In [1]: import numpy as np

In [2]: np.set_printoptions(precision=2, suppress=True, linewidth=160, floatmode="fixed")

In [3]: E = np.array([[-2.69, -2.48, 1.51],
   ...:     [-1.51, -5.22, 1.92],
   ...:     [4.17, 6.62, -2.91],
   ...:     [4.38, 2.43, -3.22],
   ...:     [-1.72, -3.24, 1.18],
   ...:     [2.68, 0.54, -3.64],
   ...:     [-5.02, -4.73, 9.43],
   ...:     [1.62, 1.31, 1.35],
   ...:     [-2.68, -4.67, -3.28],
   ...:     [-8.77, -2.92, 5.28],
   ...:     [-2.96, -1.88, 2.17],
   ...:     [7.06, -1.88, 5.39]])

In [4]: W2 = E[[8, 1]].astype(float)

In [5]: for _ in range(6):
   ...:     z = np.linalg.norm(E[:, None] - W2, axis=-1).argmin(axis=1)
   ...:     W2 = np.array([E[z == j].mean(axis=0) for j in range(2)])
   ...: 

In [6]: z
Out[6]: array([1, 1, 0, 0, 1, 0, 1, 0, 1, 1, 1, 0])

In [7]: np.abs(W2[1] - W2[0]).argmax()
Out[7]: np.int64(0)

In [8]: K = np.load("mat.npy")

In [9]: K
Out[9]: 
array([[-1.00,  3.00,  2.00],
       [ 0.00,  1.00, -1.00],
       [ 0.00,  2.00, -4.00]])

In [10]: Q, R = np.linalg.qr(K)

In [11]: np.abs(np.diag(R))
Out[11]: array([1.00, 2.24, 0.89])

In [12]: round(np.trace(Q @ Q.T), 2)
Out[12]: np.float64(3.0)

In [13]: abs(R[0, 0]), round(np.linalg.norm(K[:, 0]), 2)
Out[13]: (np.float64(1.0), np.float64(1.0))

In [14]: np.round(Q.T @ Q, 2) + 0
Out[14]: 
array([[1.00, 0.00, 0.00],
       [0.00, 1.00, 0.00],
       [0.00, 0.00, 1.00]])

In [15]: Q @ R
Out[15]: 
array([[-1.00,  3.00,  2.00],
       [ 0.00,  1.00, -1.00],
       [ 0.00,  2.00, -4.00]])

In [16]: Q
Out[16]: 
array([[ 1.00,  0.00,  0.00],
       [-0.00, -0.45, -0.89],
       [-0.00, -0.89,  0.45]])

In [17]: ang = np.radians(28)

In [18]: R = np.eye(3)

In [19]: R[2, 2] = R[1, 1] = np.cos(ang)

In [20]: R[2, 1], R[1, 2] = -np.sin(ang), np.sin(ang)

In [21]: R
Out[21]: 
array([[ 1.00,  0.00,  0.00],
       [ 0.00,  0.88,  0.47],
       [ 0.00, -0.47,  0.88]])

In [22]: Y = Q @ R.T

In [23]: np.abs(Y - Q).max(axis=0)
Out[23]: array([0.00, 0.37, 0.37])

In [24]: np.linalg.svd(Q, compute_uv=False), np.linalg.svd(Y, compute_uv=False)
Out[24]: (array([1.00, 1.00, 1.00]), array([1.00, 1.00, 1.00]))

In [25]: np.allclose(Q @ Q.T, Y @ Y.T)
Out[25]: True

In [26]: arr = np.array([[-10.33, 8.88, -20.2],
    ...:     [6.04, 1.41, -3.23],
    ...:     [-0.94, 1.24, -0.4],
    ...:     [-5.55, 2.44, -2.47],
    ...:     [3.93, 0.91, -1.03],
    ...:     [-0.77, 0.59, 1.48],
    ...:     [4.22, -1.95, 7.45],
    ...:     [4.18, 2.71, -6.51],
    ...:     [-5.91, 1.36, 0.88],
    ...:     [-8.5, 0.48, 4.41],
    ...:     [0.53, 0.96, -0.05]])

In [27]: arr
Out[27]: 
array([[-10.33,   8.88, -20.20],
       [  6.04,   1.41,  -3.23],
       [ -0.94,   1.24,  -0.40],
       [ -5.55,   2.44,  -2.47],
       [  3.93,   0.91,  -1.03],
       [ -0.77,   0.59,   1.48],
       [  4.22,  -1.95,   7.45],
       [  4.18,   2.71,  -6.51],
       [ -5.91,   1.36,   0.88],
       [ -8.50,   0.48,   4.41],
       [  0.53,   0.96,  -0.05]])

In [28]: Xs = (arr - arr.mean(axis=0)) / arr.std(axis=0)

In [29]: Xs.std(axis=0)
Out[29]: array([1.00, 1.00, 1.00])

In [30]: np.argwhere(np.abs(Xs) > 2)
Out[30]: 
array([[0, 1],
       [0, 2]])

In [31]: b = np.linalg.lstsq(np.delete(Xs, 2, axis=1), Xs[:, 2])[0]

In [32]: np.round(1 - np.var(Xs[:, 2] - np.delete(Xs, 2, axis=1) @ b), 2)
Out[32]: np.float64(1.0)

In [33]: np.abs(b).argmax()
Out[33]: np.int64(1)

In [34]: Y = E / np.linalg.norm(E, axis=1, keepdims=True)

In [35]: cov = Y @ Y.T

In [36]: np.argwhere(np.triu(np.abs(cov) > 0.95, 1))
Out[36]: 
array([[ 0,  2],
       [ 0,  3],
       [ 0, 10],
       [ 1,  2],
       [ 1,  4],
       [ 2,  4],
       [ 3,  9],
       [ 3, 10],
       [ 7,  8],
       [ 9, 10]])

In [37]: Uu, sig, vt = np.linalg.svd(arr, full_matrices=False)

In [38]: np.allclose(Uu * sig @ vt, arr)
Out[38]: True

In [39]: np.abs(vt[0])
Out[39]: array([0.43, 0.36, 0.83])

In [40]: sig
Out[40]: array([26.94, 15.77,  2.97])

In [41]: Uu.shape, sig.shape, vt.shape
Out[41]: ((11, 3), (3,), (3, 3))

In [42]: np.round(vt @ vt.T, 2) + 0
Out[42]: 
array([[1.00, 0.00, 0.00],
       [0.00, 1.00, 0.00],
       [0.00, 0.00, 1.00]])

In [43]: sig / sig[0]
Out[43]: array([1.00, 0.59, 0.11])

In [44]: M = np.loadtxt("m.csv", delimiter=",")

In [45]: M
Out[45]: 
array([[-15.00, -10.00, -12.00,  -8.00],
       [ -5.00,  -5.00,  -4.00,  -4.00],
       [-12.00,  -8.00,  12.00,   8.00],
       [ -4.00,  -4.00,   4.00,   4.00]])

In [46]: vec = np.array([2, 2, -2, -2])

In [47]: target = M @ vec

In [48]: target
Out[48]: array([-10.00,  -4.00, -80.00, -32.00])

In [49]: np.linalg.solve(M, target)
Out[49]: array([ 2.00,  2.00, -2.00, -2.00])

In [50]: np.round(np.linalg.solve(M, M[:, 1]), 2) + 0
Out[50]: array([0.00, 1.00, 0.00, 0.00])

In [51]: cov = M.T @ M

In [52]: np.linalg.svd(M, compute_uv=False) ** 2
Out[52]: array([634.96, 455.15,   2.85,   2.04])

In [53]: np.allclose(cov, cov.T)
Out[53]: True

In [54]: (M @ M.T).shape
Out[54]: (4, 4)

In [55]: round(float(np.linalg.norm(M, 2) / np.linalg.norm(M)), 2)
Out[55]: 0.76

In [56]: np.argsort(-np.linalg.norm(M, axis=0).round(6), kind="stable")[:3]
Out[56]: array([0, 2, 1])

In [57]: np.linalg.cond(M) > 100
Out[57]: np.False_
